In [1]: import numpy as np

In [2]: import numpy.linalg as la

In [3]: np.set_printoptions(precision=3, suppress=True, linewidth=140)

In [4]: t = np.deg2rad(135)

In [5]: A = np.eye(9)

In [6]: A[np.ix_([7, 8], [7, 8])] = [[np.cos(t), -np.sin(t)], [np.sin(t), np.cos(t)]]

In [7]: A
Out[7]: 
array([[ 1.   ,  0.   ,  0.   ,  0.   ,  0.   ,  0.   ,  0.   ,  0.   ,  0.   ],
       [ 0.   ,  1.   ,  0.   ,  0.   ,  0.   ,  0.   ,  0.   ,  0.   ,  0.   ],
       [ 0.   ,  0.   ,  1.   ,  0.   ,  0.   ,  0.   ,  0.   ,  0.   ,  0.   ],
       [ 0.   ,  0.   ,  0.   ,  1.   ,  0.   ,  0.   ,  0.   ,  0.   ,  0.   ],
       [ 0.   ,  0.   ,  0.   ,  0.   ,  1.   ,  0.   ,  0.   ,  0.   ,  0.   ],
       [ 0.   ,  0.   ,  0.   ,  0.   ,  0.   ,  1.   ,  0.   ,  0.   ,  0.   ],
       [ 0.   ,  0.   ,  0.   ,  0.   ,  0.   ,  0.   ,  1.   ,  0.   ,  0.   ],
       [ 0.   ,  0.   ,  0.   ,  0.   ,  0.   ,  0.   ,  0.   , -0.707, -0.707],
       [ 0.   ,  0.   ,  0.   ,  0.   ,  0.   ,  0.   ,  0.   ,  0.707, -0.707]])

In [8]: rng = np.random.default_rng(37)

In [9]: labels = rng.permutation(9)

In [10]: labels
Out[10]: array([6, 8, 0, 1, 3, 5, 7, 4, 2])

In [11]: Y = A[labels][:, labels]

In [12]: np.sort(np.abs(la.eigvals(Y)))
Out[12]: array([1., 1., 1., 1., 1., 1., 1., 1., 1.])

In [13]: np.diag(Y)
Out[13]: array([ 1.   , -0.707,  1.   ,  1.   ,  1.   ,  1.   , -0.707,  1.   ,  1.   ])

In [14]: Y
Out[14]: 
array([[ 1.   ,  0.   ,  0.   ,  0.   ,  0.   ,  0.   ,  0.   ,  0.   ,  0.   ],
       [ 0.   , -0.707,  0.   ,  0.   ,  0.   ,  0.   ,  0.707,  0.   ,  0.   ],
       [ 0.   ,  0.   ,  1.   ,  0.   ,  0.   ,  0.   ,  0.   ,  0.   ,  0.   ],
       [ 0.   ,  0.   ,  0.   ,  1.   ,  0.   ,  0.   ,  0.   ,  0.   ,  0.   ],
       [ 0.   ,  0.   ,  0.   ,  0.   ,  1.   ,  0.   ,  0.   ,  0.   ,  0.   ],
       [ 0.   ,  0.   ,  0.   ,  0.   ,  0.   ,  1.   ,  0.   ,  0.   ,  0.   ],
       [ 0.   , -0.707,  0.   ,  0.   ,  0.   ,  0.   , -0.707,  0.   ,  0.   ],
       [ 0.   ,  0.   ,  0.   ,  0.   ,  0.   ,  0.   ,  0.   ,  1.   ,  0.   ],
       [ 0.   ,  0.   ,  0.   ,  0.   ,  0.   ,  0.   ,  0.   ,  0.   ,  1.   ]])

In [15]: round(float(np.trace(Y)), 3)
Out[15]: 5.586
